% python3 -q
>>> import numpy as np
>>> np.set_printoptions(precision=3, suppress=True, linewidth=140)
>>> E = np.load("layer1.npy")
>>> E
array([[-1,  0,  0,  0,  0,  0,  0,  0,  0],
       [ 0, -1,  0,  0,  0,  0,  0,  0,  0],
       [-1,  2, -1,  0,  0,  0,  0,  0,  0],
       [ 2,  2,  0,  2,  0,  0,  0,  0,  0],
       [ 1,  0, -1, -1,  2,  0,  0,  0,  0],
       [ 0,  2, -1, -2, -2, -1,  0,  0,  0],
       [ 1,  0,  1, -2,  1,  0, -1,  0,  0],
       [ 2,  0,  0,  2,  0,  2, -1, -1,  0],
       [ 2,  1, -1,  1, -1,  2, -2,  2, -1]])
>>> C2 = E.T @ E
>>> np.linalg.matrix_rank(C2)
np.int64(9)
>>> print((E @ E.T).shape)
(9, 9)
>>> np.round(np.linalg.eigvalsh(C2)[::-1], 3) + 0
array([34.644, 19.56 , 12.439,  8.116,  4.75 ,  2.472,  1.994,  0.025,  0.   ])
>>> f, v = E[4], E[0]
>>> f @ f
np.int64(7)
>>> p = (f @ v) / (f @ f) * f
>>> p
array([-0.143, -0.   ,  0.143,  0.143, -0.286, -0.   , -0.   , -0.   , -0.   ])
>>> round((v - p) @ f, 3)
np.float64(-0.0)
>>> np.linalg.matrix_rank(np.outer(f, v))
np.int64(1)
>>> np.round(np.linalg.norm(f + v) ** 2 + np.linalg.norm(f - v) ** 2, 3)
np.float64(16.0)
>>> rng = np.random.default_rng(507520)
>>> labels = rng.permutation(9)
>>> labels
array([4, 0, 1, 3, 6, 7, 8, 5, 2])
>>> out = E[labels][:, labels]
>>> out
array([[ 2,  1,  0, -1,  0,  0,  0,  0, -1],
       [ 0, -1,  0,  0,  0,  0,  0,  0,  0],
       [ 0,  0, -1,  0,  0,  0,  0,  0,  0],
       [ 0,  2,  2,  2,  0,  0,  0,  0,  0],
       [ 1,  1,  0, -2, -1,  0,  0,  0,  1],
       [ 0,  2,  0,  2, -1, -1,  0,  2,  0],
       [-1,  2,  1,  1, -2,  2, -1,  2, -1],
       [-2,  0,  2, -2,  0,  0,  0, -1, -1],
       [ 0, -1,  2,  0,  0,  0,  0,  0, -1]])
>>> np.diag(out)
array([ 2, -1, -1,  2, -1, -1, -1, -1, -1])
>>> np.sort(np.abs(np.linalg.eigvals(out)))
array([1., 1., 1., 1., 1., 1., 1., 2., 2.])
>>> np.trace(out)
np.int64(-3)
>>> out = E / np.linalg.norm(E, axis=1, keepdims=True)
>>> C2 = out @ out.T
>>> print((C2 - 2 * np.eye(9)).round(6).argmax(axis=1))
[2 0 5 7 6 2 4 3 7]
>>> (np.abs(C2) > 0.9).astype(int)
array([[1, 0, 0, 0, 0, 0, 0, 0, 0],
       [0, 1, 0, 0, 0, 0, 0, 0, 0],
       [0, 0, 1, 0, 0, 0, 0, 0, 0],
       [0, 0, 0, 1, 0, 0, 0, 0, 0],
       [0, 0, 0, 0, 1, 0, 0, 0, 0],
       [0, 0, 0, 0, 0, 1, 0, 0, 0],
       [0, 0, 0, 0, 0, 0, 1, 0, 0],
       [0, 0, 0, 0, 0, 0, 0, 1, 0],
       [0, 0, 0, 0, 0, 0, 0, 0, 1]])
>>> print(C2[6].round(3) + 0)
[-0.354  0.    -0.289 -0.204  0.535  0.094  1.    -0.094  0.   ]
>>> np.round(np.degrees(np.arccos(np.clip(C2[6, 7], -1, 1))), 3)
np.float64(95.422)
>>> print(np.linalg.norm(out, axis=1))
[1. 1. 1. 1. 1. 1. 1. 1. 1.]
>>> out = E[0, 0] * E[1:] - np.outer(E[1:, 0], E[0])
>>> out
array([[ 0,  1,  0,  0,  0,  0,  0,  0,  0],
       [ 0, -2,  1,  0,  0,  0,  0,  0,  0],
       [ 0, -2,  0, -2,  0,  0,  0,  0,  0],
       [ 0,  0,  1,  1, -2,  0,  0,  0,  0],
       [ 0, -2,  1,  2,  2,  1,  0,  0,  0],
       [ 0,  0, -1,  2, -1,  0,  1,  0,  0],
       [ 0,  0,  0, -2,  0, -2,  1,  1,  0],
       [ 0, -1,  1, -1,  1, -2,  2, -2,  1]])
>>> np.linalg.matrix_rank(out), np.linalg.matrix_rank(E)
(np.int64(8), np.int64(9))
>>> E[:, 0] / E[0, 0]
array([ 1., -0.,  1., -2., -1., -0., -1., -2., -2.])
>>> np.flatnonzero(~out.round(6).any(axis=1))
array([], dtype=int64)
>>> J = np.loadtxt("sample16.csv", delimiter=",")
>>> J
array([[0.19 , 0.095, 0.   , 0.143, 0.095, 0.095, 0.048, 0.   , 0.048, 0.143, 0.143],
       [0.   , 0.182, 0.091, 0.136, 0.045, 0.136, 0.136, 0.091, 0.045, 0.   , 0.136],
       [0.   , 0.176, 0.059, 0.176, 0.118, 0.   , 0.   , 0.059, 0.118, 0.118, 0.176],
       [0.056, 0.111, 0.111, 0.056, 0.056, 0.111, 0.167, 0.167, 0.056, 0.   , 0.111],
       [0.13 , 0.087, 0.13 , 0.13 , 0.174, 0.087, 0.087, 0.043, 0.087, 0.043, 0.   ],
       [0.   , 0.111, 0.   , 0.056, 0.167, 0.111, 0.111, 0.111, 0.056, 0.167, 0.111],
       [0.043, 0.087, 0.13 , 0.043, 0.043, 0.13 , 0.174, 0.087, 0.13 , 0.087, 0.043],
       [0.188, 0.125, 0.   , 0.062, 0.   , 0.062, 0.125, 0.062, 0.   , 0.188, 0.188],
       [0.167, 0.056, 0.   , 0.056, 0.111, 0.056, 0.111, 0.111, 0.111, 0.056, 0.167],
       [0.15 , 0.05 , 0.1  , 0.15 , 0.15 , 0.   , 0.05 , 0.15 , 0.   , 0.1  , 0.1  ],
       [0.05 , 0.1  , 0.1  , 0.05 , 0.1  , 0.   , 0.15 , 0.15 , 0.1  , 0.05 , 0.15 ]])
>>> # rows sum to 1
>>> np.linalg.matrix_power(J, 100)
array([[0.086, 0.108, 0.071, 0.094, 0.092, 0.074, 0.111, 0.095, 0.069, 0.082, 0.118],
       [0.086, 0.108, 0.071, 0.094, 0.092, 0.074, 0.111, 0.095, 0.069, 0.082, 0.118],
       [0.086, 0.108, 0.071, 0.094, 0.092, 0.074, 0.111, 0.095, 0.069, 0.082, 0.118],
       [0.086, 0.108, 0.071, 0.094, 0.092, 0.074, 0.111, 0.095, 0.069, 0.082, 0.118],
       [0.086, 0.108, 0.071, 0.094, 0.092, 0.074, 0.111, 0.095, 0.069, 0.082, 0.118],
       [0.086, 0.108, 0.071, 0.094, 0.092, 0.074, 0.111, 0.095, 0.069, 0.082, 0.118],
       [0.086, 0.108, 0.071, 0.094, 0.092, 0.074, 0.111, 0.095, 0.069, 0.082, 0.118],
       [0.086, 0.108, 0.071, 0.094, 0.092, 0.074, 0.111, 0.095, 0.069, 0.082, 0.118],
       [0.086, 0.108, 0.071, 0.094, 0.092, 0.074, 0.111, 0.095, 0.069, 0.082, 0.118],
       [0.086, 0.108, 0.071, 0.094, 0.092, 0.074, 0.111, 0.095, 0.069, 0.082, 0.118],
       [0.086, 0.108, 0.071, 0.094, 0.092, 0.074, 0.111, 0.095, 0.069, 0.082, 0.118]])
>>> J @ np.ones(11)
array([1., 1., 1., 1., 1., 1., 1., 1., 1., 1., 1.])
>>> print(np.sort(np.abs(np.linalg.eigvals(J)))[::-1])
[1.    0.148 0.148 0.135 0.135 0.115 0.115 0.08  0.08  0.067 0.067]
>>> J.sum(axis=1)
array([1., 1., 1., 1., 1., 1., 1., 1., 1., 1., 1.])
>>> p = np.eye(11)[10]
>>> for _ in range(7):
...     p = p @ J
...     print(p.round(3))
... 
[0.05 0.1  0.1  0.05 0.1  0.   0.15 0.15 0.1  0.05 0.15]
[0.092 0.11  0.073 0.091 0.081 0.067 0.114 0.091 0.076 0.082 0.123]
[0.086 0.108 0.07  0.094 0.091 0.073 0.111 0.095 0.069 0.082 0.12 ]
[0.086 0.108 0.071 0.094 0.091 0.074 0.112 0.095 0.069 0.082 0.118]
[0.086 0.108 0.071 0.094 0.091 0.074 0.111 0.095 0.069 0.082 0.118]
[0.086 0.108 0.071 0.094 0.092 0.074 0.111 0.095 0.069 0.082 0.118]
[0.086 0.108 0.071 0.094 0.092 0.074 0.111 0.095 0.069 0.082 0.118]
